In [1]: import numpy as np

In [2]: from numpy import linalg as LA

In [3]: np.set_printoptions(suppress=True, linewidth=200)

In [4]: rnd = lambda a: np.round(a, 3) + 0

In [5]: X = np.loadtxt("run19.csv", delimiter=",")

In [6]: X
Out[6]: 
array([[0., 0., 0., 1., 0., 0., 0., 0.],
       [0., 0., 0., 0., 1., 0., 0., 0.],
       [0., 1., 0., 0., 0., 0., 0., 0.],
       [0., 0., 0., 0., 0., 0., 1., 0.],
       [1., 0., 0., 0., 0., 0., 0., 0.],
       [0., 0., 1., 0., 0., 0., 0., 0.],
       [0., 0., 0., 0., 0., 0., 0., 1.],
       [0., 0., 0., 0., 0., 1., 0., 0.]])

In [7]: x0 = np.array([2, 0, 0, 2, 1, 1, 1, 0])

In [8]: y = X @ x0

In [9]: y
Out[9]: array([2., 1., 0., 1., 2., 0., 0., 1.])

In [10]: rnd(LA.solve(X, 2 * y))
Out[10]: array([4., 0., 0., 4., 2., 2., 2., 0.])

In [11]: x0 = np.array([3, -1, 3, 3, 1, 1, -1, 1])

In [12]: X @ np.eye(8)[6]
Out[12]: array([0., 0., 0., 1., 0., 0., 0., 0.])

In [13]: LA.norm(X @ x0) <= LA.norm(X, 2) * LA.norm(x0) + 1e-9
Out[13]: np.True_

In [14]: np.einsum("ij,j->i", X, x0)
Out[14]: array([ 3.,  1., -1., -1.,  3.,  3.,  1.,  1.])

In [15]: X @ (2 * x0)
Out[15]: array([ 6.,  2., -2., -2.,  6.,  6.,  2.,  2.])

In [16]: X @ np.ones(8)
Out[16]: array([1., 1., 1., 1., 1., 1., 1., 1.])

In [17]: X * x0
Out[17]: 
array([[ 0., -0.,  0.,  3.,  0.,  0., -0.,  0.],
       [ 0., -0.,  0.,  0.,  1.,  0., -0.,  0.],
       [ 0., -1.,  0.,  0.,  0.,  0., -0.,  0.],
       [ 0., -0.,  0.,  0.,  0.,  0., -1.,  0.],
       [ 3., -0.,  0.,  0.,  0.,  0., -0.,  0.],
       [ 0., -0.,  3.,  0.,  0.,  0., -0.,  0.],
       [ 0., -0.,  0.,  0.,  0.,  0., -0.,  1.],
       [ 0., -0.,  0.,  0.,  0.,  1., -0.,  0.]])

In [18]: X @ x0
Out[18]: array([ 3.,  1., -1., -1.,  3.,  3.,  1.,  1.])

In [19]: m1 = np.loadtxt("case1.csv", delimiter=",")

In [20]: m1
Out[20]: 
array([[ 2.,  0.,  0.,  0.,  0.,  0.],
       [ 2.,  1.,  0.,  0.,  0.,  0.],
       [-2., -1.,  0.,  0.,  0.,  0.],
       [ 0.,  0.,  2.,  0.,  0.,  0.],
       [ 0.,  0.,  2.,  1.,  0.,  0.],
       [ 0.,  0., -2., -1.,  0.,  0.],
       [ 0.,  0.,  0.,  0.,  2.,  0.],
       [ 0.,  0.,  0.,  0.,  2.,  1.],
       [ 0.,  0.,  0.,  0., -2., -1.]])

In [21]: Y = np.c_[m1[:, :3] @ np.array([[2, -3, -3], [3, -3, -1], [-3, 2, 3]]), np.array([-2, -2, -1, -3, -3, -1, 0, 2, -3])]

In [22]: Y
Out[22]: 
array([[ 4., -6., -6., -2.],
       [ 7., -9., -7., -2.],
       [-7.,  9.,  7., -1.],
       [-6.,  4.,  6., -3.],
       [-6.,  4.,  6., -3.],
       [ 6., -4., -6., -1.],
       [ 0.,  0.,  0.,  0.],
       [ 0.,  0.,  0.,  2.],
       [ 0.,  0.,  0., -3.]])

In [23]: rnd(LA.norm(LA.qr(m1)[0].T @ Y, axis=0) ** 2 / ((Y ** 2).sum(axis=0) + 1e-12))
Out[23]: array([1.   , 1.   , 1.   , 0.683])

In [24]: LA.matrix_rank(Y)
Out[24]: np.int64(4)

In [25]: LA.matrix_rank(np.c_[m1, Y])
Out[25]: np.int64(7)

In [26]: t = np.deg2rad(60)

In [27]: K = np.eye(5)

In [28]: K[np.ix_([0, 1], [0, 1])] = [[np.cos(t), -np.sin(t)], [np.sin(t), np.cos(t)]]

In [29]: rnd(K)
Out[29]: 
array([[ 0.5  , -0.866,  0.   ,  0.   ,  0.   ],
       [ 0.866,  0.5  ,  0.   ,  0.   ,  0.   ],
       [ 0.   ,  0.   ,  1.   ,  0.   ,  0.   ],
       [ 0.   ,  0.   ,  0.   ,  1.   ,  0.   ],
       [ 0.   ,  0.   ,  0.   ,  0.   ,  1.   ]])

In [30]: proj = np.triu(np.array([[-3, -3, -1, 1, 0],
    ...:     [-2, -1, 2, -3, 1],
    ...:     [-3, -1, 3, -2, -1],
    ...:     [-2, 0, 2, 3, 0],
    ...:     [3, 2, -1, 2, 0]]), 1) + np.eye(5)

In [31]: Y = proj @ K @ LA.inv(proj)

In [32]: rnd(proj @ K - K @ proj)
Out[32]: 
array([[-2.598,  0.   ,  1.232, -2.098,  0.866],
       [ 0.   ,  2.598,  1.866, -2.366,  0.5  ],
       [ 0.   ,  0.   ,  0.   ,  0.   ,  0.   ],
       [ 0.   ,  0.   ,  0.   ,  0.   ,  0.   ],
       [ 0.   ,  0.   ,  0.   ,  0.   ,  0.   ]])

In [33]: rnd(np.poly(Y))
Out[33]: array([ 1., -4.,  7., -7.,  4., -1.])

In [34]: Y = np.array([[-5, 5], [-2, -3]])

In [35]: W2 = np.array([[-1, -5], [3, 5]])

In [36]: M = np.kron(Y, W2)

In [37]: M
Out[37]: 
array([[  5,  25,  -5, -25],
       [-15, -25,  15,  25],
       [  2,  10,   3,  15],
       [ -6, -10,  -9, -15]])

In [38]: def softmax(z):
    ...:     e = np.exp(z - z.max(axis=-1, keepdims=True))
    ...:     return e / e.sum(axis=-1, keepdims=True)
    ...: 

In [39]: rnd(softmax(M).sum(axis=1))
Out[39]: array([1., 1., 1., 1.])

In [40]: rnd(softmax(10 * M[2]))
Out[40]: array([0., 0., 0., 1.])

In [41]: rnd(softmax(M[2]))
Out[41]: array([0.   , 0.007, 0.   , 0.993])

In [42]: rnd(softmax(M[2] + 3))
Out[42]: array([0.   , 0.007, 0.   , 0.993])

In [43]: scores = M @ M.T / np.sqrt(4)

In [44]: rnd(softmax(scores))
Out[44]: 
array([[1., 0., 0., 0.],
       [0., 1., 0., 0.],
       [0., 0., 1., 0.],
       [0., 0., 0., 1.]])

In [45]: softmax(scores).round(6).argmax(axis=1)
Out[45]: array([0, 1, 2, 3])

In [46]: softmax(scores)[2] @ M
Out[46]: array([ 2., 10.,  3., 15.])

In [47]: Y = LA.inv(M)

In [48]: rnd(LA.inv(Y))
Out[48]: 
array([[  5.,  25.,  -5., -25.],
       [-15., -25.,  15.,  25.],
       [  2.,  10.,   3.,  15.],
       [ -6., -10.,  -9., -15.]])

In [49]: rnd(LA.slogdet(M)[0])
Out[49]: np.float64(1.0)

In [50]: rnd(LA.det(M) * Y)
Out[50]: 
array([[-3750., -3750., -6250., -6250.],
       [ 2250.,   750.,  3750.,  1250.],
       [ 2500.,  2500., -6250., -6250.],
       [-1500.,  -500.,  3750.,  1250.]])

In [51]: rnd(M @ Y)
Out[51]: 
array([[1., 0., 0., 0.],
       [0., 1., 0., 0.],
       [0., 0., 1., 0.],
       [0., 0., 0., 1.]])

In [52]: rnd(LA.cond(M))
Out[52]: np.float64(11.812)

In [53]: rnd(Y)
Out[53]: 
array([[-0.06 , -0.06 , -0.1  , -0.1  ],
       [ 0.036,  0.012,  0.06 ,  0.02 ],
       [ 0.04 ,  0.04 , -0.1  , -0.1  ],
       [-0.024, -0.008,  0.06 ,  0.02 ]])

In [54]: feats = np.load("a.npy")

In [55]: feats
Out[55]: 
array([[ 86.,  81.,  63., -45., -81., -72.],
       [ 81.,  86.,  63., -45., -81., -72.],
       [ 63.,  63.,  54., -35., -63., -56.],
       [-45., -45., -35.,  30.,  45.,  40.],
       [-81., -81., -63.,  45.,  86.,  72.],
       [-72., -72., -56.,  40.,  72.,  69.]])

In [56]: # symmetric

In [57]: O, R = LA.qr(feats)

In [58]: O.shape, R.shape
Out[58]: ((6, 6), (6, 6))

In [59]: np.allclose(R.T @ R, feats.T @ feats)
Out[59]: True

In [60]: np.trace(O @ O.T)
Out[60]: np.float64(6.0)

In [61]: Y = feats / np.sqrt((feats ** 2).mean(axis=1, keepdims=True))

In [62]: rnd(Y[1])
Out[62]: array([ 1.114,  1.183,  0.867, -0.619, -1.114, -0.991])

In [63]: rnd(LA.norm(Y, axis=1))
Out[63]: array([2.449, 2.449, 2.449, 2.449, 2.449, 2.449])

In [64]: F = np.load("dump.npy")

In [65]: F
Out[65]: 
array([[3, 0, 2, 2, 1, 2, 0, 2, 0, 2, 2, 1],
       [2, 1, 1, 0, 2, 0, 1, 1, 0, 1, 0, 3],
       [2, 2, 2, 1, 3, 1, 2, 3, 0, 2, 2, 0],
       [1, 2, 3, 1, 1, 3, 2, 3, 2, 3, 0, 1],
       [0, 1, 3, 1, 3, 3, 0, 0, 2, 0, 3, 2],
       [0, 0, 1, 1, 2, 3, 0, 3, 1, 2, 0, 1],
       [2, 2, 1, 0, 1, 0, 1, 3, 0, 0, 2, 0],
       [2, 0, 2, 3, 0, 0, 3, 0, 1, 2, 0, 2],
       [1, 1, 3, 2, 2, 1, 3, 3, 3, 1, 3, 3],
       [3, 2, 3, 3, 3, 2, 0, 3, 1, 0, 2, 1],
       [2, 3, 1, 1, 1, 1, 1, 0, 2, 2, 2, 1],
       [1, 0, 2, 2, 2, 0, 3, 1, 0, 1, 2, 1]])

In [66]: Uu, sigma, Vh = LA.svd(F, full_matrices=False)

In [67]: rnd(Uu.T @ Uu)
Out[67]: 
array([[1., 0., 0., 0., 0., 0., 0., 0., 0., 0., 0., 0.],
       [0., 1., 0., 0., 0., 0., 0., 0., 0., 0., 0., 0.],
       [0., 0., 1., 0., 0., 0., 0., 0., 0., 0., 0., 0.],
       [0., 0., 0., 1., 0., 0., 0., 0., 0., 0., 0., 0.],
       [0., 0., 0., 0., 1., 0., 0., 0., 0., 0., 0., 0.],
       [0., 0., 0., 0., 0., 1., 0., 0., 0., 0., 0., 0.],
       [0., 0., 0., 0., 0., 0., 1., 0., 0., 0., 0., 0.],
       [0., 0., 0., 0., 0., 0., 0., 1., 0., 0., 0., 0.],
       [0., 0., 0., 0., 0., 0., 0., 0., 1., 0., 0., 0.],
       [0., 0., 0., 0., 0., 0., 0., 0., 0., 1., 0., 0.],
       [0., 0., 0., 0., 0., 0., 0., 0., 0., 0., 1., 0.],
       [0., 0., 0., 0., 0., 0., 0., 0., 0., 0., 0., 1.]])

In [68]: rnd(sigma)
Out[68]: array([18.403,  5.68 ,  5.083,  4.892,  3.883,  3.723,  3.12 ,  2.626,  2.094,  1.484,  0.386,  0.053])

In [69]: rnd(np.sqrt((sigma ** 2).sum())), rnd(LA.norm(F))
Out[69]: (np.float64(21.749), np.float64(21.749))

In [70]: (sigma > 1e-8).sum()
Out[70]: np.int64(12)
